$ ipython --no-banner

In [1]: import numpy as np

In [2]: import numpy.linalg as la

In [3]: np.set_printoptions(precision=2, suppress=True, linewidth=120, floatmode="fixed")

In [4]: rng = np.random.default_rng(7313)

In [5]: feats = (rng.random((3, 3)) < 0.3) + np.eye(3)

In [6]: feats /= feats.sum(axis=1, keepdims=True)

In [7]: feats
Out[7]: 
array([[0.67, 0.00, 0.33],
       [0.33, 0.67, 0.00],
       [0.00, 0.00, 1.00]])

In [8]: Q, evecs = la.qr(feats[:, :2])[0], la.qr(feats[:, 2:])[0]

In [9]: sig = la.svd(Q.T @ evecs, compute_uv=False)

In [10]: sig
Out[10]: array([0.32])

In [11]: F = np.load("block9.npy")

In [12]: F
Out[12]: 
array([[-0.80,  0.70, -1.30,  1.10],
       [-0.43,  1.29,  1.00, -0.79],
       [-0.30,  1.20,  1.00, -0.70]])

In [13]: cov = F.T @ F

In [14]: la.svd(F, compute_uv=False) ** 2
Out[14]: array([7.08, 3.44, 0.01])

In [15]: (F @ F.T).shape
Out[15]: (3, 3)

In [16]: np.round(np.trace(cov), 2), round(float((F ** 2).sum()), 2)
Out[16]: (np.float64(10.52), 10.52)

In [17]: np.round(la.eigvalsh(cov)[::-1], 2) + 0
Out[17]: array([7.08, 3.44, 0.01, 0.00])

In [18]: la.matrix_rank(cov)
Out[18]: np.int64(3)

In [19]: np.diag(cov)
Out[19]: array([0.91, 3.59, 3.69, 2.32])

In [20]: la.norm(F, axis=0)
Out[20]: array([0.96, 1.90, 1.92, 1.52])

In [21]: round(float(la.norm(F[1] - F[0])), 2)
Out[21]: 3.06

In [22]: la.norm(F, axis=1).argmax()
Out[22]: np.int64(0)

In [23]: round(float(F[1] @ F[0]), 2)
Out[23]: -0.92

In [24]: M2 = F / np.sqrt((F ** 2).mean(axis=1, keepdims=True))

In [25]: la.matrix_rank(F - F.mean(axis=1, keepdims=True))
Out[25]: np.int64(3)

In [26]: la.matrix_rank(M2) == la.matrix_rank(F)
Out[26]: np.True_

In [27]: M2[1]
Out[27]: array([-0.46,  1.38,  1.07, -0.85])

In [28]: J = np.load("data.npy")

In [29]: J
Out[29]: 
array([[0.00, 3.00, 2.00],
       [3.00, 0.00, 0.00],
       [2.00, 0.00, 0.00]])

In [30]: M2 = np.array([[5, 5], [1, 1], [4, 2]])

In [31]: np.vstack([J, M2.T]).shape
Out[31]: (5, 3)

In [32]: la.matrix_rank(np.vstack([J, M2.T]))
Out[32]: np.int64(3)

In [33]: np.einsum("ik,kj->ij", J, M2)
Out[33]: 
array([[11.00,  7.00],
       [15.00, 15.00],
       [10.00, 10.00]])

In [34]: la.matrix_rank(J @ M2)
Out[34]: np.int64(2)

In [35]: E = np.loadtxt("a.csv", delimiter=",")

In [36]: E
Out[36]: 
array([[ 0.80, -1.60,  1.00],
       [-0.20,  0.80,  0.50],
       [ 0.90,  0.90,  0.90],
       [ 1.30,  2.10, -1.10],
       [-0.90, -0.30, -1.80],
       [ 1.60,  0.30, -0.10],
       [-0.20,  0.30,  0.40],
       [-1.30,  0.50,  1.10],
       [-0.50,  1.50, -1.60],
       [ 1.30, -0.90, -0.30],
       [-0.80, -0.50, -0.50],
       [ 0.50, -0.80,  1.00],
       [-2.00, -0.30, -0.30],
       [ 0.00,  0.80,  2.50],
       [ 0.30, -2.70,  0.00],
       [ 0.60,  0.80, -0.20],
       [ 0.30, -0.80, -0.40],
       [ 1.10, -0.20,  0.60]])

In [37]: idx = E[:, 0] > np.median(E[:, 0])

In [38]: f = E[idx].mean(axis=0) - E[~idx].mean(axis=0)

In [39]: ((E - E.mean(axis=0)) @ f > 0).astype(int)
Out[39]: array([1, 0, 1, 1, 0, 1, 0, 0, 0, 1, 0, 1, 0, 1, 0, 1, 0, 1])

In [40]: proj = E @ la.solve(E.T @ E, E.T)

In [41]: la.matrix_rank(np.eye(18) - proj)
Out[41]: np.int64(15)

In [42]: x = np.array([-2, 3, -2, -3])

In [43]: a = np.maximum(F @ x, 0)

In [44]: np.maximum(F @ x, 0) - np.maximum(-F @ x, 0)
Out[44]: array([3.00, 5.10, 4.30])

In [45]: F.T @ a
Out[45]: array([-5.88, 13.84,  5.50, -3.74])

In [46]: np.flatnonzero(a > 1e-9)
Out[46]: array([0, 1, 2])

In [47]: np.tanh(F @ x)
Out[47]: array([1.00, 1.00, 1.00])

In [48]: M2 = np.c_[E[:, :1] @ np.array([[2]]), np.array([2, -2, -1, 0, 0, 3, -2, 0, 2, 3, 2, -2, -3, -2, 0, 3, -1, 3])]

In [49]: M2
Out[49]: 
array([[ 1.60,  2.00],
       [-0.40, -2.00],
       [ 1.80, -1.00],
       [ 2.60,  0.00],
       [-1.80,  0.00],
       [ 3.20,  3.00],
       [-0.40, -2.00],
       [-2.60,  0.00],
       [-1.00,  2.00],
       [ 2.60,  3.00],
       [-1.60,  2.00],
       [ 1.00, -2.00],
       [-4.00, -3.00],
       [ 0.00, -2.00],
       [ 0.60,  0.00],
       [ 1.20,  3.00],
       [ 0.60, -1.00],
       [ 2.20,  3.00]])

In [50]: np.round(la.lstsq(E, M2[:, 0])[0], 2) + 0
Out[50]: array([2.00, 0.00, 0.00])

In [51]: la.matrix_rank(np.c_[E, M2])
Out[51]: np.int64(4)

In [52]: mat = np.loadtxt("w.csv", delimiter=",")

In [53]: mat
Out[53]: 
array([[-6.51, -7.50,  1.20],
       [ 6.40, -6.57,  3.99],
       [ 3.03,  8.21, -4.83],
       [-8.51, -4.59, -2.55],
       [-4.59,  8.53,  2.48],
       [ 1.28, -4.37,  8.91],
       [ 1.37,  8.23,  5.51],
       [-2.51, -9.67,  0.41],
       [ 4.96, -8.66,  0.54],
       [ 8.77, -3.13, -3.66],
       [ 4.38, -4.69,  7.67],
       [-4.01, -7.38,  5.42],
       [ 9.41, -0.32, -3.38],
       [-9.26,  3.77,  0.25],
       [ 9.02, -3.82,  1.99],
       [ 1.91,  7.82,  5.94],
       [ 0.40,  9.65,  2.59],
       [ 3.56,  9.16,  1.83],
       [ 4.25,  4.63,  7.77],
       [ 5.57,  8.30,  0.28],
       [-8.94, -0.82, -4.40],
       [-3.56,  3.52,  8.66],
       [-3.70, -0.14,  9.29]])

In [54]: cov = np.cov(mat, rowvar=False)

In [55]: np.median(mat, axis=0)
Out[55]: array([ 1.37, -0.32,  1.99])

In [56]: la.eigvalsh(cov)[::-1]
Out[56]: array([44.29, 33.99, 19.56])

In [57]: cov.shape
Out[57]: (3, 3)

In [58]: mat.std(axis=0)
Out[58]: array([5.72, 6.49, 4.33])

In [59]: np.round(np.corrcoef(mat[:, 2], mat[:, 1])[0, 1], 2)
Out[59]: np.float64(0.03)

In [60]: np.polyfit(mat[:, 2], mat[:, 1], 1)
Out[60]: array([0.05, 0.33])

In [61]: cov
Out[61]: 
array([[34.23,  1.58, -0.26],
       [ 1.58, 44.01,  0.92],
       [-0.26,  0.92, 19.60]])

In [62]: np.corrcoef(mat.T)
Out[62]: 
array([[ 1.00,  0.04, -0.01],
       [ 0.04,  1.00,  0.03],
       [-0.01,  0.03,  1.00]])

In [63]: W0 = np.loadtxt("layer13.csv", delimiter=",")

In [64]: W0
Out[64]: 
array([[ 0.02, -1.00],
       [ 1.00,  0.02]])

In [65]: idx = rng.permutation(2)

In [66]: idx
Out[66]: array([1, 0])

In [67]: M2 = W0[idx][:, idx]

In [68]: np.sort(np.abs(la.eigvals(M2)))
Out[68]: array([1.00, 1.00])

In [69]: np.round(la.det(M2), 2), round(la.det(W0[idx]), 2)
Out[69]: (np.float64(1.0), np.float64(-1.0))

In [70]: M2
Out[70]: 
array([[ 0.02,  1.00],
       [-1.00,  0.02]])

In [71]: np.round(np.trace(M2), 2)
Out[71]: np.float64(0.03)

In [72]: np.allclose(M2, W0)
Out[72]: False

In [73]: A = np.loadtxt("dump.csv", delimiter=",")

In [74]: A
Out[74]: 
array([[4.00, 2.00, 2.00, 2.00],
       [2.00, 4.00, 3.00, 3.00],
       [2.00, 3.00, 4.00, 2.00],
       [2.00, 3.00, 2.00, 2.00]])

In [75]: ev, evecs = la.eigvalsh(A)
---------------------------------------------------------------------------
ValueError                                Traceback (most recent call last)
Cell In[75], line 1
----> 1 ev, evecs = la.eigvalsh(A)

ValueError: too many values to unpack (expected 2)

In [76]: ev, evecs = la.eigh(A)

In [77]: np.abs(evecs[:, -1])
Out[77]: array([0.46, 0.57, 0.53, 0.43])

In [78]: (ev > 1e-8).sum(), (ev < -1e-8).sum()
Out[78]: (np.int64(3), np.int64(1))

In [79]: ev.sum(), np.trace(A)
Out[79]: (np.float64(14.0), np.float64(14.0))

In [80]: np.allclose(A, A.T)
Out[80]: True

In [81]: np.trace(A)
Out[81]: np.float64(14.0)

In [82]: round(np.abs(la.eigvals(A)).max(), 2)
Out[82]: np.float64(10.63)

In [83]: M = np.load("test12.npy")

In [84]: M
Out[84]: 
array([[8, 0, 0, 0],
       [9, 8, 0, 0],
       [8, 8, 1, 0],
       [9, 2, 1, 3]])

In [85]: proj = np.triu(np.array([[3, -8, -1, -4], [1, 1, -7, -9], [8, 2, -8, 9], [2, -9, 6, 1]]), 1) + np.eye(4)

In [86]: M2 = proj @ M @ la.inv(proj)

In [87]: np.poly(M2)
Out[87]: array([   1.00,  -20.00,  131.00, -304.00,  192.00])

In [88]: np.round(la.det(M2), 2)
Out[88]: np.float64(192.0)

In [89]: proj @ M - M @ proj
Out[89]: 
array([[-116.00,  -16.00,    3.00,   20.00],
       [-137.00,   -2.00,   49.00,   81.00],
       [  81.00,   82.00,   73.00,  122.00],
       [   0.00,   72.00,   23.00,   45.00]])

In [90]: M2
Out[90]: 
array([[  -108.00,   -944.00,  -6721.00,  51549.00],
       [  -128.00,  -1090.00,  -7774.00,  59617.00],
       [    89.00,    738.00,   5265.00, -40360.00],
       [     9.00,     74.00,    528.00,  -4047.00]])

In [91]: idx = rng.permutation(4)

In [92]: idx
Out[92]: array([1, 0, 3, 2])

In [93]: M2 = M[idx][:, idx]

In [94]: np.trace(M2)
Out[94]: np.int64(20)

In [95]: np.allclose(M2, M)
Out[95]: False

In [96]: M2 = M[0, 0] * M[1:] - np.outer(M[1:, 0], M[0])

In [97]: M2
Out[97]: 
array([[ 0, 64,  0,  0],
       [ 0, 64,  8,  0],
       [ 0, 16,  8, 24]])

In [98]: la.matrix_rank(M2), la.matrix_rank(M)
Out[98]: (np.int64(3), np.int64(4))

In [99]: np.flatnonzero(~M2.round(6).any(axis=1))
Out[99]: array([], dtype=int64)

In [100]: M2 = np.array([[8, 2, 3], [2, 7, -9]])

In [101]: basis = np.kron(M2, M)

In [102]: basis.shape
Out[102]: (8, 12)

In [103]: basis
Out[103]: 
array([[ 64,   0,   0,   0,  16,   0,   0,   0,  24,   0,   0,   0],
       [ 72,  64,   0,   0,  18,  16,   0,   0,  27,  24,   0,   0],
       [ 64,  64,   8,   0,  16,  16,   2,   0,  24,  24,   3,   0],
       [ 72,  16,   8,  24,  18,   4,   2,   6,  27,   6,   3,   9],
       [ 16,   0,   0,   0,  56,   0,   0,   0, -72,   0,   0,   0],
       [ 18,  16,   0,   0,  63,  56,   0,   0, -81, -72,   0,   0],
       [ 16,  16,   2,   0,  56,  56,   7,   0, -72, -72,  -9,   0],
       [ 18,   4,   2,   6,  63,  14,   7,  21, -81, -18,  -9, -27]])
